$ python3 -q
>>> import numpy as np
>>> import numpy.linalg as la
>>> np.set_printoptions(precision=2, suppress=True, linewidth=100, sign=" ")
>>> mat = np.array([[1, 0, 0], [0, 1, 0], [0, 0, 1]])
>>> # triangular
>>> x = np.array([0, -2, 0])
>>> mat @ x
array([ 0, -2,  0])
>>> la.eigvalsh(2 * mat - np.eye(3))
array([ 1.,  1.,  1.])
>>> (x - mat @ x) @ (mat @ x)
np.int64(0)
>>> rng = np.random.default_rng(4089)
>>> lab = rng.permutation(3)
>>> lab
array([ 0,  2,  1])
>>> B = mat[lab][:, lab]
>>> np.allclose(B, mat)
True
>>> np.diag(B)
array([ 1,  1,  1])
>>> round(float(la.det(B)), 2), round(float(la.det(mat[lab])), 2)
(1.0, -1.0)
>>> data = np.array([[-1.6, 0.4, -0.28], [0.4, -1.6, -0.28], [-0.28, -0.28, -1.8]])
>>> # equal to its transpose
>>> Q = data.astype(float).copy()
>>> for j in range(3):
...     Q[:, j] -= Q[:, :j] @ (Q[:, :j].T @ Q[:, j])
...     Q[:, j] /= la.norm(Q[:, j])
... 
>>> Q
array([[-0.96, -0.19,  0.22],
       [ 0.24, -0.95,  0.22],
       [-0.17, -0.26, -0.95]])
>>> x = np.array([-2, -2, 2])
>>> np.round(la.det(Q), 2)
np.float64(-1.0)
>>> np.round(la.norm(x), 2), round(la.norm(Q @ x), 2)
(np.float64(3.46), np.float64(3.46))
>>> Q.T @ (Q @ x)
array([-2., -2.,  2.])
>>> np.abs(la.eigvals(Q))
array([ 1.,  1.,  1.])
>>> 3 - la.matrix_rank(Q - np.eye(3), tol=1e-8)
np.int64(0)
>>> x = np.array([3, 0, 3])
>>> (data @ x).argmax()
np.int64(1)
>>> data @ np.ones(3)
array([-1.48, -1.48, -2.36])
>>> la.norm(data @ x) <= la.norm(data, 2) * la.norm(x) + 1e-9
np.True_
>>> np.sign((data @ x).round(6))
array([-1.,  1., -1.])
>>> lab = rng.permutation(3)
>>> B = data[:, lab] * rng.choice([-1, 1], 3)
>>> B
array([[-1.6 , -0.4 ,  0.28],
       [ 0.4 ,  1.6 ,  0.28],
       [-0.28,  0.28,  1.8 ]])
>>> Uu, _, Vt = la.svd(data.T @ B)
>>> np.round(la.lstsq(data, B)[0], 2) + 0
array([[ 1.,  0.,  0.],
       [ 0., -1.,  0.],
       [ 0.,  0., -1.]])
>>> lab
array([ 0,  1,  2])
>>> np.round(Uu @ Vt, 2) + 0
array([[ 1.,  0.,  0.],
       [ 0., -1.,  0.],
       [ 0.,  0., -1.]])
>>> try:
...     la.cholesky(data)
... except la.LinAlgError as e:
...     print("failed:", e)
... 
failed: Matrix is not positive definite
>>> np.all(la.eigvalsh(data) > 0)
np.False_
>>> round(float(la.eigvalsh(data).min()), 2)
-2.0
>>> feats = np.load("layer15.npy")
>>> feats
array([[ 6,  0,  0,  2],
       [-2,  6,  1, -2],
       [ 0, -3,  2, -3],
       [ 2,  0,  3,  0]])
>>> hat = np.triu(np.array([[0, 0, 2, 0], [2, 1, 3, 1], [0, 3, 1, -1], [2, 2, -3, 2]]), 1) + np.eye(4)
>>> B = hat @ feats @ la.inv(hat)
>>> B
array([[ 6., -6., 10., 12.],
       [ 0., -3., 19., 11.],
       [-2., -3., 12., 12.],
       [ 2.,  0., -1., -1.]])
>>> round(float(la.det(B)), 2)
336.0
>>> m1 = np.array([[0, 0, 0, 0], [0, 0, 0, 0], [0, 0, -2, 0], [0, 0, 0, -2]])
>>> m1
array([[ 0,  0,  0,  0],
       [ 0,  0,  0,  0],
       [ 0,  0, -2,  0],
       [ 0,  0,  0, -2]])
>>> la.norm(m1, axis=1).argmax()
np.int64(2)
>>> round(float(la.norm(m1, 2)), 2)
2.0
>>> m1[2] @ m1[3]
np.int64(0)
>>> np.round(la.norm(m1) ** 2 / la.norm(m1, 2) ** 2, 2)
np.float64(2.0)
>>> round(la.norm(m1[2] - m1[3]), 2)
np.float64(2.83)
>>> la.norm(m1, axis=1)
array([ 0.,  0.,  2.,  2.])
>>> np.abs(np.diag(la.qr(m1)[1])) > 1e-9
array([False, False,  True,  True])
>>> la.lstsq(m1[:-1].T, m1[-1])[2]
np.int32(1)
>>> Uu, sigma, Vt = la.svd(m1)
>>> vecs = Vt[:(sigma > 1e-8).sum()]
>>> x = m1[3] + 2 * m1[2] + rng.integers(2) * np.eye(4)[3]
>>> x
array([ 0.,  0., -4., -2.])
>>> np.diag(vecs.T @ vecs)
array([ 0.,  0.,  1.,  1.])
>>> vecs.T @ vecs
array([[ 0.,  0.,  0.,  0.],
       [ 0.,  0.,  0.,  0.],
       [ 0.,  0.,  1.,  0.],
       [ 0.,  0.,  0.,  1.]])
>>> rank = la.matrix_rank(m1)
>>> rank
np.int64(2)
>>> ns = la.svd(m1)[2][rank:].T
>>> ns.shape
(4, 2)
>>> [int(la.matrix_rank(m1[:i])) for i in range(1, len(m1) + 1)]
[0, 0, 1, 2]
>>> la.matrix_rank(m1.T @ m1), la.matrix_rank(m1 @ m1.T)
(np.int64(2), np.int64(2))
>>> [int(la.matrix_rank(np.delete(m1, i, axis=0))) for i in range(4)]
[2, 2, 1, 1]
>>> ns @ ns.T
array([[ 1.,  0.,  0.,  0.],
       [ 0.,  1.,  0.,  0.],
       [ 0.,  0.,  0.,  0.],
       [ 0.,  0.,  0.,  0.]])
>>> np.flatnonzero(la.matrix_power((m1 != 0) + (m1.T != 0) + np.eye(4), 4)[2])
array([ 2])
>>> (m1 != 0).astype(int)
array([[ 0,  0,  0,  0],
       [ 0,  0,  0,  0],
       [ 0,  0,  1,  0],
       [ 0,  0,  0,  1]])
>>> round(la.det(m1), 2)
np.float64(0.0)
>>> m1 @ m1
array([[ 0,  0,  0,  0],
       [ 0,  0,  0,  0],
       [ 0,  0,  4,  0],
       [ 0,  0,  0,  4]])
>>> arr = np.load("data.npy")
>>> arr
array([[ 0.49,  0.07, -0.35,  0.35],
       [ 0.07,  0.01, -0.05,  0.05],
       [-0.35, -0.05,  0.25, -0.25],
       [ 0.35,  0.05, -0.25,  0.25]])
>>> # symmetric
>>> hat = np.triu(np.array([[-4, 9, -6, -2], [6, 5, -3, -7], [-1, 9, 1, -6], [-4, -7, -6, -1]]), 1) + np.eye(4)
>>> B = hat @ arr @ la.inv(hat)
>>> round(la.det(B), 2)
np.float64(-0.0)
>>> np.trace(B), np.trace(arr)
(np.float64(1.0), np.float64(1.0))
>>> K = np.array([[2, 7, 5], [2, 8, 9], [5, 3, 0], [6, 4, 1]])
>>> K[0] = K[3]
>>> K
array([[ 6,  4,  1],
       [ 2,  8,  9],
       [ 5,  3,  0],
       [ 6,  4,  1]])
>>> B = np.array([[2, 5], [4, 7]])
>>> basis = np.kron(B, K)
>>> np.round(la.norm(basis, 2), 2), round(float(la.norm(B, 2) * la.norm(K, 2)), 2)
(np.float64(145.61), 145.61)
>>> basis
array([[ 12,   8,   2,  30,  20,   5],
       [  4,  16,  18,  10,  40,  45],
       [ 10,   6,   0,  25,  15,   0],
       [ 12,   8,   2,  30,  20,   5],
       [ 24,  16,   4,  42,  28,   7],
       [  8,  32,  36,  14,  56,  63],
       [ 20,  12,   0,  35,  21,   0],
       [ 24,  16,   4,  42,  28,   7]])
>>> Uu, sigma, Vt = la.svd(K)
>>> sigma
array([ 15.05,   7.9 ,   0.19])
>>> np.argmax(sigma[:-1] / (sigma[1:] + 1e-6)) + 1
np.int64(2)
>>> B = Uu[:, :2] @ np.diag(sigma[:2]) @ Vt[:2]
>>> la.matrix_rank(B)
np.int64(2)
>>> round(float(la.norm(K - B, 2)), 2), round(sigma[2], 2)
(0.19, np.float64(0.19))
>>> x = np.array([0, 5, 6])
>>> target = K @ x
>>> np.round(la.solve(K.T @ K, K.T @ target), 2) + 0
array([ 0.,  5.,  6.])
>>> np.round(la.pinv(K) @ K, 2) + 0
array([[ 1.,  0.,  0.],
       [ 0.,  1.,  0.],
       [ 0.,  0.,  1.]])
>>> target
array([ 26,  94,  15,  26])
>>> target = target + 0.05 * rng.normal(size=4)
>>> target
array([ 25.98,  93.93,  15.09,  26.  ])
>>> beta, *_ = la.lstsq(K, target)
>>> beta.round()
array([-0.,  5.,  6.])
>>> np.round(la.norm(target - K @ beta), 2)
np.float64(0.01)
>>> E = np.loadtxt("mat.csv", delimiter=",")
>>> E
array([[ 5.,  0., -1., -4.],
       [-5.,  0.,  2., -5.],
       [ 2.,  3.,  1., -3.],
       [-4., -3.,  4., -3.]])
>>> Q = E.astype(float).copy()
>>> for j in range(4):
...     Q[:, j] -= Q[:, :j] @ (Q[:, :j].T @ Q[:, j])
...     Q[:, j] /= la.norm(Q[:, j])
... 
>>> np.round(Q.T @ E, 2) + 0
array([[ 8.37,  2.15, -3.47,  1.31],
       [ 0.  ,  3.66, -0.42, -0.77],
       [ 0.  ,  0.  ,  3.13, -5.35],
       [ 0.  ,  0.  ,  0.  ,  5.29]])
>>> np.round(Q.T @ Q, 2) + 0
array([[ 1.,  0.,  0.,  0.],
       [ 0.,  1.,  0.,  0.],
       [ 0.,  0.,  1.,  0.],
       [ 0.,  0.,  0.,  1.]])
>>> r0 = np.array([-3, 2, 3, -1])
>>> B = E + np.outer(r0, np.eye(4)[1])
>>> la.matrix_rank(la.inv(B) - la.inv(E), tol=1e-8)
np.int64(1)
>>> B
array([[ 5., -3., -1., -4.],
       [-5.,  2.,  2., -5.],
       [ 2.,  6.,  1., -3.],
       [-4., -4.,  4., -3.]])
>>> x = np.array([3, -7, -9, 1])
>>> h1 = np.maximum(E @ x, 0)
>>> np.flatnonzero(h1 > 1e-9)
array([ 0])
>>> np.maximum(E @ (3 * x), 0)
array([ 60.,   0.,   0.,   0.])
>>> h1
array([ 20.,   0.,   0.,   0.])
>>> np.maximum(E @ x, 0) - np.maximum(-E @ x, 0)
array([ 20., -38., -27., -30.])
>>> np.round(la.det(E.T), 2)
np.float64(-507.0)
>>> np.poly(E)
array([   1.,   -3.,  -36.,  210., -507.])
>>> F = np.abs(np.array([[1, 2], [2, 2]])) + np.eye(2)
>>> F = F / F.sum(axis=1, keepdims=True)
>>> F
array([[ 0.5,  0.5],
       [ 0.4,  0.6]])
>>> blk = np.stack([F, 2 * F, F[::-1]])
>>> la.matrix_rank(blk)
array([ 2,  2,  2])
>>> blk.shape
(3, 2, 2)
>>> la.matrix_rank(blk.reshape(3, -1))
np.int64(2)
>>> la.norm(blk, axis=(1, 2))
array([ 1.01,  2.02,  1.01])
>>> la.det(blk)
array([ 0.1,  0.4, -0.1])
>>> r0 = np.array([3, -1])
>>> B = F + np.outer(r0, np.eye(2)[0])
>>> B
array([[ 3.5,  0.5],
       [-0.6,  0.6]])
>>> la.matrix_rank(la.inv(B) - la.inv(F), tol=1e-8)
np.int64(1)
>>> la.matrix_rank(B - F)
np.int64(1)
>>> np.round(la.det(B) / la.det(F), 2), np.round(1 + la.solve(F, r0)[0], 2)
(np.float64(24.0), np.float64(24.0))
